In [1]: import numpy as np

In [2]: np.set_printoptions(suppress=True, linewidth=120)

In [3]: data = np.load("layer9.npy")

In [4]: data
Out[4]: 
array([[ 6,  6, -1,  3],
       [ 6,  6, -1,  3],
       [ 3,  3, -4,  0],
       [ 1,  1, -6, -2],
       [ 3,  3, -4,  0]])

In [5]: # rows 0 and 1 are equal

In [6]: out = np.array([[1, 0, 0], [7, 6, 0], [8, 4, 4], [5, 3, 3]])

In [7]: np.linalg.matrix_rank(data @ out)
Out[7]: np.int64(2)

In [8]: out.T @ data.T
Out[8]: 
array([[ 55,  55,  -8, -50,  -8],
       [ 41,  41,   2, -24,   2],
       [  5,   5, -16, -30, -16]])

In [9]: np.einsum("ij,ij->i", data, data)
Out[9]: array([82, 82, 34, 42, 34])

In [10]: np.linalg.matrix_rank(np.vstack([data, out.T]))
Out[10]: np.int64(4)

In [11]: U, sv, Vt = np.linalg.svd(data)

In [12]: np.argmax(sv[:-1] / (sv[1:] + 1e-6)) + 1
Out[12]: np.int64(2)

In [13]: sv.round(2) + 0
Out[13]: array([14.72,  7.57,  0.  ,  0.  ])

In [14]: out = U[:, :2] @ np.diag(sv[:2]) @ Vt[:2]

In [15]: round(np.linalg.norm(data - out) / np.linalg.norm(data), 2)
Out[15]: np.float64(0.0)

In [16]: W0 = np.load("m.npy")

In [17]: W0
Out[17]: 
array([[ 1,  0,  0,  0],
       [ 2,  1,  0,  0],
       [ 1,  2,  1,  0],
       [-3, -2,  0,  1]])

In [18]: # triangular

In [19]: round(np.trace(np.linalg.pinv(data) @ data), 2)
Out[19]: np.float64(2.0)

In [20]: np.allclose(data[:-1].T @ np.linalg.lstsq(data[:-1].T, data[-1])[0], data[-1])
Out[20]: True

In [21]: np.linalg.lstsq(data[:-1].T, data[-1])[2]
Out[21]: np.int32(2)
